% python3 -q
>>> import numpy as np
>>> np.set_printoptions(precision=1, suppress=True, linewidth=200, legacy="1.25")
>>> E = np.load("block5.npy")
>>> E
array([[ 2.,  3.,  3.,  2.],
       [ 0., -1.,  3., -1.],
       [ 2.,  0.,  3., -1.],
       [ 0.,  0.,  0.,  3.]])
>>> out = np.linalg.inv(E)
>>> out
array([[-0.2, -0.5,  0.7,  0.2],
       [ 0.3, -0. , -0.3, -0.3],
       [ 0.1,  0.3, -0.1,  0. ],
       [ 0. ,  0. ,  0. ,  0.3]])
>>> np.round(E @ out, 1) + 0
array([[1., 0., 0., 0.],
       [0., 1., 0., 0.],
       [0., 0., 1., 0.],
       [0., 0., 0., 1.]])
>>> np.linalg.eigvals(E)
array([ 5.5+0.j , -0.8+1.6j, -0.8-1.6j,  3. +0.j ])
>>> np.einsum("ij,ji->", E, E)
35.0
>>> np.round(np.linalg.det(E[::-1]), 1)
54.0
>>> np.einsum("ii->", E)
7.0
>>> arr = np.loadtxt("test8.csv", delimiter=",")
>>> arr
array([[ 0., -1.,  2.,  2.],
       [ 2., -1.,  2.,  0.],
       [ 2.,  0.,  0., -2.],
       [-2., -1.,  2.,  4.]])
>>> np.argsort(-np.linalg.norm(arr, axis=0).round(6), kind="stable")[:3]
array([3, 0, 2])
>>> np.linalg.cond(arr) > 100
True
>>> [round(float(x), 1) for x in np.linalg.svd(arr, compute_uv=False)[:3]]
[6.1, 3.7, 0.0]
>>> f, r1 = arr[0], arr[2]
>>> f @ r1
-4.0
>>> f @ f
9.0
>>> p = (f @ r1) / (f @ f) * f
>>> p
array([-0. ,  0.4, -0.9, -0.9])
>>> r1 - p
array([ 2. , -0.4,  0.9, -1.1])
>>> np.linalg.matrix_rank(np.outer(f, r1))
1
>>> r = np.linalg.matrix_rank(arr)
>>> r
2
>>> N = np.linalg.svd(arr)[2][r:].T
>>> np.allclose(arr @ N, 0)
True
>>> [int(np.linalg.matrix_rank(arr[:, :j + 1])) for j in range(4)]
[1, 2, 2, 2]
>>> [int(np.linalg.matrix_rank(arr[:i])) for i in range(1, len(arr) + 1)]
[1, 2, 2, 2]
>>> np.linalg.matrix_rank(arr.T @ arr), np.linalg.matrix_rank(arr @ arr.T)
(2, 2)
>>> data = np.load("m.npy")
>>> data
array([[-3.6,  1.7, -0.2],
       [ 0.2, -0.1, -4. ],
       [-1.7, -3.6,  0. ]])
>>> q = data.astype(float).copy()
>>> for j in range(3):
...     q[:, j] -= q[:, :j] @ (q[:, :j].T @ q[:, j])
...     q[:, j] /= np.linalg.norm(q[:, j])
... 
>>> np.round(q.T @ q, 1) + 0
array([[1., 0., 0.],
       [0., 1., 0.],
       [0., 0., 1.]])
>>> left, sig = np.linalg.svd(data)
Traceback (most recent call last):
  File "<python-input-35>", line 1, in <module>
    left, sig = np.linalg.svd(data)
    ^^^^^^^^^
ValueError: too many values to unpack (expected 2)
>>> left, sig, Vt = np.linalg.svd(data, full_matrices=False)
>>> np.round(left.T @ data @ Vt.T, 1) + 0
array([[4., 0., 0.],
       [0., 4., 0.],
       [0., 0., 4.]])
>>> np.round(left.T @ left, 1) + 0
array([[1., 0., 0.],
       [0., 1., 0.],
       [0., 0., 1.]])
>>> sig / sig[0]
array([1., 1., 1.])
>>> left.shape, sig.shape, Vt.shape
((3, 3), (3,), (3, 3))
>>> np.allclose(left * sig @ Vt, data)
True
>>> round(np.sqrt((sig ** 2).sum()), 1), round(float(np.linalg.norm(data)), 1)
(6.9, 6.9)
>>> x0 = np.array([-3, -2, 4])
>>> y = data @ x0
>>> c, lr = np.zeros(3), 1 / np.linalg.norm(data, 2) ** 2
>>> for i in range(15):
...     c -= lr * data.T @ (data @ c - y)
...     if i % 5 == 0: print(i, round(np.linalg.norm(data @ c - y), 1))
... 
0 0.0
5 0.0
10 0.0
>>> np.round(np.linalg.cond(data), 1)
1.0
>>> np.round(np.abs(np.linalg.eigvals(data)).max(), 1)
4.0
>>> np.linalg.determinant(data)
Traceback (most recent call last):
  File "<python-input-49>", line 1, in <module>
    np.linalg.determinant(data)
    ^^^^^^^^^^^^^^^^^^^^^
AttributeError: module 'numpy.linalg' has no attribute 'determinant'
>>> np.allclose(data @ data.T, data.T @ data)
True
>>> np.round(np.linalg.det(data), 1)
64.0
>>> assert data == data.T
Traceback (most recent call last):
  File "<python-input-52>", line 1, in <module>
    assert data == data.T
           ^^^^^^^^^^^^^^
ValueError: The truth value of an array with more than one element is ambiguous. Use a.any() or a.all()
>>> np.sort(np.abs(np.linalg.eigvals(data)))
array([4., 4., 4.])
>>> (data - data.T) / 2
array([[ 0. ,  0.8,  0.8],
       [-0.8,  0. , -0.2],
       [-0.8,  0.2,  0. ]])
>>> np.round(np.linalg.pinv(data), 1) + 0
array([[-0.2,  0. , -0.1],
       [ 0.1,  0. , -0.2],
       [ 0. , -0.2,  0. ]])
>>> np.round(data @ data.T, 1) + 0
array([[16.,  0.,  0.],
       [ 0., 16.,  0.],
       [ 0.,  0., 16.]])
>>> np.linalg.svd(data, compute_uv=False)
array([4., 4., 4.])
>>> np.round(data.T @ data, 1) + 0
array([[16.,  0.,  0.],
       [ 0., 16.,  0.],
       [ 0.,  0., 16.]])
>>> X = np.array([[-1, -3, 0, 0, 0, 0],
...     [-7, -4, 0, 0, 0, 0],
...     [6, 8, 0, 0, 0, 0],
...     [0, 0, -1, -3, 0, 0],
...     [0, 0, -7, -4, 0, 0],
...     [0, 0, 6, 8, 0, 0],
...     [0, 0, 0, 0, -1, -3],
...     [0, 0, 0, 0, -7, -4],
...     [0, 0, 0, 0, 6, 8]])
>>> X
array([[-1, -3,  0,  0,  0,  0],
       [-7, -4,  0,  0,  0,  0],
       [ 6,  8,  0,  0,  0,  0],
       [ 0,  0, -1, -3,  0,  0],
       [ 0,  0, -7, -4,  0,  0],
       [ 0,  0,  6,  8,  0,  0],
       [ 0,  0,  0,  0, -1, -3],
       [ 0,  0,  0,  0, -7, -4],
       [ 0,  0,  0,  0,  6,  8]])
>>> out = X[0, 0] * X[1:] - np.outer(X[1:, 0], X[0])
>>> out
array([[  0, -17,   0,   0,   0,   0],
       [  0,  10,   0,   0,   0,   0],
       [  0,   0,   1,   3,   0,   0],
       [  0,   0,   7,   4,   0,   0],
       [  0,   0,  -6,  -8,   0,   0],
       [  0,   0,   0,   0,   1,   3],
       [  0,   0,   0,   0,   7,   4],
       [  0,   0,   0,   0,  -6,  -8]])
>>> X[:, 0] / X[0, 0]
array([ 1.,  7., -6., -0., -0., -0., -0., -0., -0.])
>>> np.linalg.matrix_rank(out), np.linalg.matrix_rank(X)
(5, 6)
>>> X @ X
Traceback (most recent call last):
  File "<python-input-65>", line 1, in <module>
    X @ X
    ~~^~~
ValueError: matmul: Input operand 1 has a mismatch in its core dimension 0, with gufunc signature (n?,k),(k,m?)->(n?,m?) (size 9 is different from 6)
>>> gram = X.T @ X
>>> np.trace(gram), (X ** 2).sum()
(525, 525)
>>> np.linalg.matrix_rank(gram)
6
>>> x0 = np.array([1, 0, 0, 2, 1, 1])
>>> h1 = np.maximum(X @ x0, 0)
>>> np.maximum(X @ (3 * x0), 0)
array([ 0,  0, 18,  0,  0, 48,  0,  0, 42])
>>> np.maximum(X @ x0, 0) - np.maximum(-X @ x0, 0)
array([ -1,  -7,   6,  -6,  -8,  16,  -4, -11,  14])
>>> np.flatnonzero(h1 > 1e-9)
array([2, 5, 8])
>>> np.tanh(X @ x0)
array([-0.8, -1. ,  1. , -1. , -1. ,  1. , -1. , -1. ,  1. ])
>>> h1
array([ 0,  0,  6,  0,  0, 16,  0,  0, 14])
>>> X.T @ h1
array([ 36,  48,  96, 128,  84, 112])
>>> m1 = np.loadtxt("sample4.csv", delimiter=",")
>>> m1
array([[ 0., -1.,  2.,  1.],
       [ 0.,  1., -2., -2.],
       [-2.,  0.,  0., -2.],
       [ 2., -1.,  2., -3.]])
>>> # rows and columns are dependent
>>> proj = np.triu(np.array([[-2, 3, -2, 3], [-1, 2, 2, 1], [2, 3, 1, 2], [1, -2, -2, 0]]), 1) + np.eye(4)
>>> out = proj @ m1 @ np.linalg.inv(proj)
>>> np.linalg.matrix_rank(out)
3
>>> np.round(np.poly(out), 1) + 0
array([ 1.,  2.,  1., 22.,  0.])
>>> round(float(np.linalg.det(out)), 1)
0.0
>>> left, sig, Vt = np.linalg.svd(m1)
>>> V = Vt[:(sig > 1e-8).sum()]
>>> rng = np.random.default_rng(67090)
>>> x0 = m1[3] + -3 * m1[0] + rng.integers(2) * np.eye(4)[0]
>>> x0
array([ 3.,  2., -4., -6.])
>>> round(np.linalg.norm(x0 - V.T @ V @ x0), 1)
0.0
>>> np.allclose(V.T @ V @ x0, x0)
True
>>> np.round(V.T @ V, 1) + 0
array([[ 1. ,  0. ,  0. ,  0. ],
       [ 0. ,  0.2, -0.4,  0. ],
       [ 0. , -0.4,  0.8,  0. ],
       [ 0. ,  0. ,  0. ,  1. ]])
